>>> import numpy as np
>>> from numpy import linalg as LA
>>> np.set_printoptions(suppress=True, linewidth=200)
>>> W0 = np.load("a.npy")
>>> print(W0)
[[1 6 9]
 [7 8 1]
 [4 7 8]]
>>> ev, evecs = LA.eig(W0)
>>> print(np.round(np.sort(LA.eigvals(W0.T)), 2))
[-2.42  2.48 16.94]
>>> print(np.round(W0 @ evecs[:, 0] - ev[0] * evecs[:, 0], 2) + 0)
[0. 0. 0.]
>>> print(np.round(np.prod(ev), 2))
-102.0
>>> K = np.load("data.npy")
>>> print(K)
[[0 1 0 0]
 [1 0 0 0]
 [0 0 0 0]
 [0 0 0 0]]
>>> # looks like rank 2
>>> print([round(float(LA.det(K[:i, :i])), 2) + 0 for i in range(1, 5)])
[0.0, -1.0, 0.0, 0.0]
>>> rng = np.random.default_rng(52660)
>>> F = (rng.random((4, 4)) < 0.3) + np.eye(4)
>>> F /= F.sum(axis=1, keepdims=True)
>>> print(F.round(2))
[[0.33 0.33 0.33 0.  ]
 [0.25 0.25 0.25 0.25]
 [0.   0.   1.   0.  ]
 [0.   0.   0.   1.  ]]
>>> z = rng.permutation(4)
>>> print(z)
[3 1 2 0]
>>> other = F[z][:, z]
>>> print(np.allclose(other, F))
False
>>> print(round(LA.det(other), 2), np.round(LA.det(F[z]), 2))
-0.0 -0.0
>>> print(np.round(np.diag(other), 2))
[1.   0.25 1.   0.33]
>>> u, g = F[2], F[1]
>>> print(u @ g)
0.25
>>> p = (u @ g) / (u @ u) * u
>>> print(g - p)
[0.25 0.25 0.   0.25]
>>> print(p)
[0.   0.   0.25 0.  ]
>>> print(LA.matrix_rank(np.outer(u, g)))
1
>>> print((g - p) @ u)
0.0
>>> print(np.outer(u, g))
[[0.   0.   0.   0.  ]
 [0.   0.   0.   0.  ]
 [0.25 0.25 0.25 0.25]
 [0.   0.   0.   0.  ]]
>>> print(np.round(np.sort(np.abs(LA.eigvals(F))), 2) + 0)
[0.   0.58 1.   1.  ]
>>> print(np.round((F - F.T) / 2, 2))
[[ 0.    0.04  0.17  0.  ]
 [-0.04  0.    0.12  0.12]
 [-0.17 -0.12  0.    0.  ]
 [ 0.   -0.12  0.    0.  ]]
>>> print(np.round(np.trace(F), 2))
2.58
>>> m1 = np.load("case1.npy")
>>> print(m1)
[[ 6  1  1 -5]
 [ 1 -2  2  5]
 [ 1  2  6 -1]
 [-5  5 -1  4]]
>>> print(round(LA.norm(m1), 2))
14.35
>>> print(np.diff(m1, axis=0))
[[-5 -3  1 10]
 [ 0  4  4 -6]
 [-6  3 -7  5]]
>>> print(np.round(LA.svd(m1, compute_uv=False), 2))
[10.84  6.58  6.15  2.73]
>>> print(np.unravel_index(np.abs(m1).argmax(), m1.shape))
(np.int64(0), np.int64(0))
>>> print(m1.sum(axis=0))
[3 6 8 3]
>>> print(m1.shape)
(4, 4)
>>> print((m1 + m1.T) / 2)
[[ 6.  1.  1. -5.]
 [ 1. -2.  2.  5.]
 [ 1.  2.  6. -1.]
 [-5.  5. -1.  4.]]
>>> print(round(LA.det(m1), 2))
-1196.0
>>> print(np.round(np.sort(np.abs(LA.eigvals(m1))), 2))
[ 2.73  6.15  6.58 10.84]
>>> print((m1 - m1.T) / 2)
[[0. 0. 0. 0.]
 [0. 0. 0. 0.]
 [0. 0. 0. 0.]
 [0. 0. 0. 0.]]
>>> LA.determinant(m1)
Traceback (most recent call last):
  File "<python-input-46>", line 1, in <module>
    LA.determinant(m1)
    ^^^^^^^^^^^^^^
AttributeError: module 'numpy.linalg' has no attribute 'determinant'
>>> arr, _ = LA.qr(np.array([[-0.7, 0.0, 2.1, 0.3],
...     [-2.4, 1.5, -0.3, -0.9],
...     [-0.4, 1.5, -0.5, -0.6],
...     [1.5, 1.0, 0.2, 0.8]]))
>>> print(arr.round(2))
[[-0.24  0.1  -0.95 -0.16]
 [-0.82 -0.35  0.09  0.45]
 [-0.14 -0.64  0.09 -0.75]
 [ 0.51 -0.68 -0.27  0.45]]
>>> # columns are unit length and at right angles
>>> print(np.round(arr.sum(axis=1), 2))
[-1.25 -0.62 -1.44  0.01]
>>> print(np.round(arr.sum(axis=0), 2))
[-0.68 -1.56 -1.04 -0.01]
>>> print(np.round(LA.svd(arr, compute_uv=False), 2))
[1. 1. 1. 1.]
>>> print(arr.shape)
(4, 4)
>>> print(np.round(np.diff(arr, axis=0), 2) + 0)
[[-0.58 -0.45  1.04  0.61]
 [ 0.68 -0.29  0.   -1.21]
 [ 0.65 -0.04 -0.36  1.2 ]]
>>> u = np.array([-3, 0, -1, 3])
>>> other = arr + np.outer(u, np.eye(4)[3])
>>> print(other.round(2))
[[-0.24  0.1  -0.95 -3.16]
 [-0.82 -0.35  0.09  0.45]
 [-0.14 -0.64  0.09 -1.75]
 [ 0.51 -0.68 -0.27  3.45]]
>>> print(LA.matrix_rank(LA.inv(other) - LA.inv(arr), tol=1e-8))
1
>>> x = np.array([4, 6, 5, 6])
>>> target = other @ x
>>> coef, lr = np.zeros(4), 1 / LA.norm(other, 2) ** 2
>>> for i in range(150):
...     coef -= lr * other.T @ (other @ coef - target)
...     if i % 50 == 0: print(i, round(LA.norm(other @ coef - target), 2))
... 
0 8.15
50 1.19
100 0.22
>>> print(round(LA.cond(other), 2))
7.17
>>> mat = np.loadtxt("sample6.csv", delimiter=",")
>>> print(mat)
[[ 2.22  2.34 -0.71]
 [-0.2  -0.26  0.46]
 [-1.27  1.89 -1.36]
 [ 0.35 -2.55  3.47]
 [ 0.44 -0.46 -3.13]
 [ 3.03 -2.03 -0.26]
 [-4.98  3.73 -0.58]
 [-2.39 -1.63  2.12]
 [-1.21  1.3  -0.56]
 [-0.94 -2.59  2.71]
 [-0.12  2.02  0.68]
 [-0.12  1.52  0.18]
 [ 0.37 -2.78 -1.41]
 [ 4.43 -2.09 -0.33]
 [-2.22  2.36 -2.6 ]
 [-0.68 -1.53  0.18]
 [ 2.81 -0.76  2.01]
 [-0.06 -0.24  5.45]
 [-3.85  5.56 -0.49]
 [-0.76 -1.5   1.51]
 [ 0.35  1.15 -1.72]
 [-2.19 -4.6   0.06]
 [ 0.32  3.28 -0.16]]
>>> q, R = LA.qr(arr)
>>> print(np.allclose(R.T @ R, arr.T @ arr))
True
>>> print(np.round(q @ R, 2))
[[-0.24  0.1  -0.95 -0.16]
 [-0.82 -0.35  0.09  0.45]
 [-0.14 -0.64  0.09 -0.75]
 [ 0.51 -0.68 -0.27  0.45]]
>>> print(q.shape, R.shape)
(4, 4) (4, 4)
>>> print(np.round(q.T @ q, 2) + 0)
[[1. 0. 0. 0.]
 [0. 1. 0. 0.]
 [0. 0. 1. 0.]
 [0. 0. 0. 1.]]
>>> print(np.round(np.abs(np.diag(R)), 2))
[1. 1. 1. 1.]
